$ python3 -q
>>> import numpy as np
>>> from numpy import linalg as LA
>>> np.set_printoptions(precision=3, suppress=True, linewidth=140)
>>> other = np.array([[-2, 7], [0, -6]])
>>> W2 = np.array([[-7, 9], [-9, 9]])
>>> data = np.block([[other, np.array([[-2, 0], [1, 2]])], [np.zeros((2, 2)), W2]])
>>> data
array([[-2.,  7., -2.,  0.],
       [ 0., -6.,  1.,  2.],
       [ 0.,  0., -7.,  9.],
       [ 0.,  0., -9.,  9.]])
>>> data.reshape(2, -1)
array([[-2.,  7., -2.,  0.,  0., -6.,  1.,  2.],
       [ 0.,  0., -7.,  9.,  0.,  0., -9.,  9.]])
>>> data.ravel(order="F")
array([-2.,  0.,  0.,  0.,  7., -6.,  0.,  0., -2.,  1., -7., -9.,  0.,  2.,  9.,  9.])
>>> T = data.reshape(4, 2, -1)
>>> np.einsum("ihd,jhd->hij", T, T).shape
(2, 4, 4)
>>> T[:, 0]
array([[-2.,  7.],
       [ 0., -6.],
       [ 0.,  0.],
       [ 0.,  0.]])
>>> T.shape
(4, 2, 2)
>>> np.swapaxes(T, 1, 2)[2]
array([[ 0., -7.],
       [ 0.,  9.]])
>>> T.transpose(1, 0, 2)
array([[[-2.,  7.],
        [ 0., -6.],
        [ 0.,  0.],
        [ 0.,  0.]],

       [[-2.,  0.],
        [ 1.,  2.],
        [-7.,  9.],
        [-9.,  9.]]])
>>> T.sum(axis=1)
array([[-4.,  7.],
       [ 1., -4.],
       [-7.,  9.],
       [-9.,  9.]])
>>> data.sum(axis=1)
array([ 3., -3.,  2.,  0.])
>>> data.mean(axis=0)
array([-0.5 ,  0.25, -4.25,  5.  ])
>>> np.round(LA.norm(data), 3)
np.float64(19.748)
>>> LA.svd(data, compute_uv=False)
array([17.131,  9.667,  1.539,  0.848])
>>> np.unravel_index(np.abs(data).argmax(), data.shape)
(np.int64(2), np.int64(3))
>>> feats = np.load("x.npy")
>>> feats
array([[-0.463,  0.161,  0.872],
       [-0.887, -0.084, -0.455],
       [ 0.   , -0.983,  0.182]])
>>> np.round(LA.norm(feats), 3)
np.float64(1.732)
>>> feats.sum(axis=1)
array([ 0.571, -1.426, -0.801])
>>> np.unravel_index(np.abs(feats).argmax(), feats.shape)
(np.int64(2), np.int64(1))
>>> feats - feats[0]
array([[ 0.   ,  0.   ,  0.   ],
       [-0.424, -0.245, -1.327],
       [ 0.463, -1.145, -0.69 ]])
>>> LA.svd(feats, compute_uv=False)
array([1., 1., 1.])
>>> round(float(np.abs(feats).max()), 3)
0.983
>>> feats.shape
(3, 3)
>>> arr = np.load("out5.npy")
>>> arr
array([[ 0.403,  0.301,  0.387],
       [ 0.301,  0.848, -0.195],
       [ 0.387, -0.195,  0.749]])
>>> rank = LA.matrix_rank(arr)
>>> rank
np.int64(2)
>>> null = LA.svd(arr)[2][rank:].T
>>> np.round(arr @ null, 3) + 0
array([[0.],
       [0.],
       [0.]])
>>> null.shape
(3, 1)
>>> [int(LA.matrix_rank(arr[:, :j + 1])) for j in range(3)]
[1, 2, 2]
>>> LA.matrix_rank(arr.T @ arr), LA.matrix_rank(arr @ arr.T)
(np.int64(2), np.int64(2))
>>> null @ null.T
array([[ 0.597, -0.301, -0.387],
       [-0.301,  0.152,  0.195],
       [-0.387,  0.195,  0.251]])
>>> np.allclose(arr @ null, 0)
True
